$ python -q
>>> import numpy as np
>>> np.set_printoptions(precision=2, suppress=True, linewidth=200, floatmode="fixed")
>>> A = np.load("layer9.npy")
>>> print(A)
[[6 6 0 0 0 0]
 [7 3 0 0 0 0]
 [5 4 0 0 0 0]
 [0 0 6 6 0 0]
 [0 0 7 3 0 0]
 [0 0 5 4 0 0]
 [0 0 0 0 6 6]
 [0 0 0 0 7 3]
 [0 0 0 0 5 4]]
>>> print(round(float(np.linalg.norm(A, 2)), 2))
12.9
>>> print(A[6] @ A[5])
0
>>> r0 = np.array([-5, 3])
>>> print(np.polyval(r0, A[8]))
[  3   3   3   3 -22 -17]
>>> rng = np.random.default_rng(8)
>>> B = A + rng.integers(-2, 3, (9, 3)) @ rng.integers(-2, 3, (3, 6))
>>> print(B)
[[ 4 10  0  2  1 -3]
 [ 4  9  2  4  0 -4]
 [ 3  4  4  2 -1 -1]
 [-3  6  8 10  0 -4]
 [-1  2  5  3  2 -2]
 [ 2  2 -1  2  2  0]
 [ 2 -4  4  0  2 10]
 [-1  0 -4 -2 11  1]
 [ 5 -2 -6 -4  5  8]]
>>> print(np.round(np.linalg.svd(B - A, compute_uv=False), 2) + 0)
[17.30 13.17  4.95  0.00  0.00  0.00]
>>> print(np.abs(B - A).sum(axis=1))
[12 19 10 19  9 14 18 13 21]
>>> print(np.linalg.matrix_rank(B - A, tol=1e-8))
3
>>> z = rng.permutation(6)
>>> B = A[:, z] * rng.choice([-1, 1], 6)
>>> print(B)
[[ 0 -6  0  0 -6  0]
 [ 0 -7  0  0 -3  0]
 [ 0 -5  0  0 -4  0]
 [-6  0  0  0  0  6]
 [-3  0  0  0  0  7]
 [-4  0  0  0  0  5]
 [ 0  0 -6  6  0  0]
 [ 0  0 -7  3  0  0]
 [ 0  0 -5  4  0  0]]
>>> U, _, VT = np.linalg.svd(A.T @ B)
>>> print(z)
[3 0 4 5 1 2]
>>> print(np.round(U @ VT, 2) + 0)
[[ 0.00 -1.00  0.00  0.00  0.00  0.00]
 [ 0.00  0.00  0.00  0.00 -1.00  0.00]
 [ 0.00  0.00  0.00  0.00  0.00  1.00]
 [-1.00  0.00  0.00  0.00  0.00  0.00]
 [ 0.00  0.00 -1.00  0.00  0.00  0.00]
 [ 0.00  0.00  0.00  1.00  0.00  0.00]]
>>> print(np.round(np.linalg.lstsq(A, B)[0], 2) + 0)
[[ 0.00 -1.00  0.00  0.00  0.00  0.00]
 [ 0.00  0.00  0.00  0.00 -1.00  0.00]
 [ 0.00  0.00  0.00  0.00  0.00  1.00]
 [-1.00  0.00  0.00  0.00  0.00  0.00]
 [ 0.00  0.00 -1.00  0.00  0.00  0.00]
 [ 0.00  0.00  0.00  1.00  0.00  0.00]]
